% python3 -q
>>> import numpy as np
>>> np.set_printoptions(precision=1, suppress=True, linewidth=200, floatmode="fixed")
>>> J = np.arange(56).reshape(8, 7) + -3
>>> J
array([[-3, -2, -1,  0,  1,  2,  3],
       [ 4,  5,  6,  7,  8,  9, 10],
       [11, 12, 13, 14, 15, 16, 17],
       [18, 19, 20, 21, 22, 23, 24],
       [25, 26, 27, 28, 29, 30, 31],
       [32, 33, 34, 35, 36, 37, 38],
       [39, 40, 41, 42, 43, 44, 45],
       [46, 47, 48, 49, 50, 51, 52]])
>>> # rows and columns are dependent
>>> np.linalg.lstsq(J[:-1].T, J[-1])[2]
np.int32(2)
>>> np.allclose(J[:-1].T @ np.linalg.lstsq(J[:-1].T, J[-1])[0], J[-1])
True
>>> round(float(np.trace(np.linalg.pinv(J) @ J)), 1)
2.0
>>> Uu, sv, Vt = np.linalg.svd(J, full_matrices=False)
>>> np.abs(Vt[0])
array([0.3, 0.4, 0.4, 0.4, 0.4, 0.4, 0.4])
>>> sv.round(1) + 0
array([219.5,   8.2,   0.0,   0.0,   0.0,   0.0,   0.0])
>>> np.round(Uu.T @ Uu, 1) + 0
array([[1.0, 0.0, 0.0, 0.0, 0.0, 0.0, 0.0],
       [0.0, 1.0, 0.0, 0.0, 0.0, 0.0, 0.0],
       [0.0, 0.0, 1.0, 0.0, 0.0, 0.0, 0.0],
       [0.0, 0.0, 0.0, 1.0, 0.0, 0.0, 0.0],
       [0.0, 0.0, 0.0, 0.0, 1.0, 0.0, 0.0],
       [0.0, 0.0, 0.0, 0.0, 0.0, 1.0, 0.0],
       [0.0, 0.0, 0.0, 0.0, 0.0, 0.0, 1.0]])
>>> np.round(sv / sv[0], 1) + 0
array([1.0, 0.0, 0.0, 0.0, 0.0, 0.0, 0.0])
>>> f, r1 = J[6], J[2]
>>> f @ f
np.int64(12376)
>>> f @ r1
np.int64(4144)
>>> p = (f @ r1) / (f @ f) * f
>>> np.linalg.matrix_rank(np.outer(f, r1))
np.int64(1)
>>> np.round(np.linalg.norm(f + r1) ** 2 + np.linalg.norm(f - r1) ** 2, 1)
np.float64(27552.0)
>>> round(float((r1 - p) @ f), 1)
0.0
>>> r1 - p
array([-2.1, -1.4, -0.7, -0.1,  0.6,  1.3,  1.9])
>>> np.outer(f, r1)
array([[429, 468, 507, 546, 585, 624, 663],
       [440, 480, 520, 560, 600, 640, 680],
       [451, 492, 533, 574, 615, 656, 697],
       [462, 504, 546, 588, 630, 672, 714],
       [473, 516, 559, 602, 645, 688, 731],
       [484, 528, 572, 616, 660, 704, 748],
       [495, 540, 585, 630, 675, 720, 765]])
>>> p
array([13.1, 13.4, 13.7, 14.1, 14.4, 14.7, 15.1])
>>> np.round(np.linalg.norm(J, 2) / np.linalg.norm(J), 1)
np.float64(1.0)
>>> data = np.load("case9.npy")
>>> data
array([[ 1, -1,  1, -1, -1,  1, -1,  1],
       [ 1,  1, -1, -1,  1,  1, -1, -1],
       [ 1,  1, -1, -1, -1, -1,  1,  1],
       [ 1,  1,  1,  1, -1, -1, -1, -1],
       [ 1, -1, -1,  1,  1, -1, -1,  1]])
>>> rng = np.random.default_rng(743973)
>>> Y = data + rng.integers(-2, 3, (5, 1)) @ rng.integers(-2, 3, (1, 8))
>>> Y
array([[-1, -3,  1,  0, -2,  2,  1, -1],
       [ 1,  1, -1, -1,  1,  1, -1, -1],
       [ 3,  3, -1, -2,  0, -2, -1,  3],
       [ 3,  3,  1,  0,  0, -2, -3,  1],
       [ 1, -1, -1,  1,  1, -1, -1,  1]])
>>> np.round(np.linalg.svd(Y - data, compute_uv=False), 1) + 0
array([7.5, 0.0, 0.0, 0.0, 0.0])
>>> np.linalg.matrix_rank(Y - data, tol=1e-8)
np.int64(1)
>>> Y.reshape(2, -1)
array([[-1, -3,  1,  0, -2,  2,  1, -1,  1,  1, -1, -1,  1,  1, -1, -1,  3,  3, -1, -2],
       [ 0, -2, -1,  3,  3,  3,  1,  0,  0, -2, -3,  1,  1, -1, -1,  1,  1, -1, -1,  1]])
>>> Y.ravel(order="F")
array([-1,  1,  3,  3,  1, -3,  1,  3,  3, -1,  1, -1, -1,  1, -1,  0, -1, -2,  0,  1, -2,  1,  0,  0,  1,  2,  1, -2, -2, -1,  1, -1, -1, -3, -1, -1, -1,  3,  1,  1])
>>> T = Y.reshape(5, 2, -1)
>>> np.einsum("ihd,jhd->hij", T, T).shape
(2, 5, 5)
>>> T.transpose(1, 0, 2)
array([[[-1, -3,  1,  0],
        [ 1,  1, -1, -1],
        [ 3,  3, -1, -2],
        [ 3,  3,  1,  0],
        [ 1, -1, -1,  1]],

       [[-2,  2,  1, -1],
        [ 1,  1, -1, -1],
        [ 0, -2, -1,  3],
        [ 0, -2, -3,  1],
        [ 1, -1, -1,  1]]])
>>> T.sum(axis=1)
array([[-3, -1,  2, -1],
       [ 2,  2, -2, -2],
       [ 3,  1, -2,  1],
       [ 3,  1, -2,  1],
       [ 2, -2, -2,  2]])
>>> W = np.array([[0, 1], [1, -1], [-2, 2], [1, 2], [1, 0], [-2, -2], [-2, 2], [1, 2]])
>>> beta = np.array([2, -1])
>>> act = np.maximum(data @ W + beta, 0)
>>> (act > 0).astype(int)
array([[0, 0],
       [1, 0],
       [1, 1],
       [1, 1],
       [1, 1]])
>>> np.linalg.matrix_rank(act)
np.int64(2)
>>> (act > 0).mean(axis=0)
array([0.8, 0.6])
>>> W2 = np.array([[-3, 2], [-2, 0]])
>>> act @ W2
array([[  0,   0],
       [-12,   8],
       [-14,   8],
       [-14,   8],
       [-36,  20]])
>>> W @ W2
array([[-2,  0],
       [-1,  2],
       [ 2, -4],
       [-7,  2],
       [-3,  2],
       [10, -4],
       [ 2, -4],
       [-7,  2]])
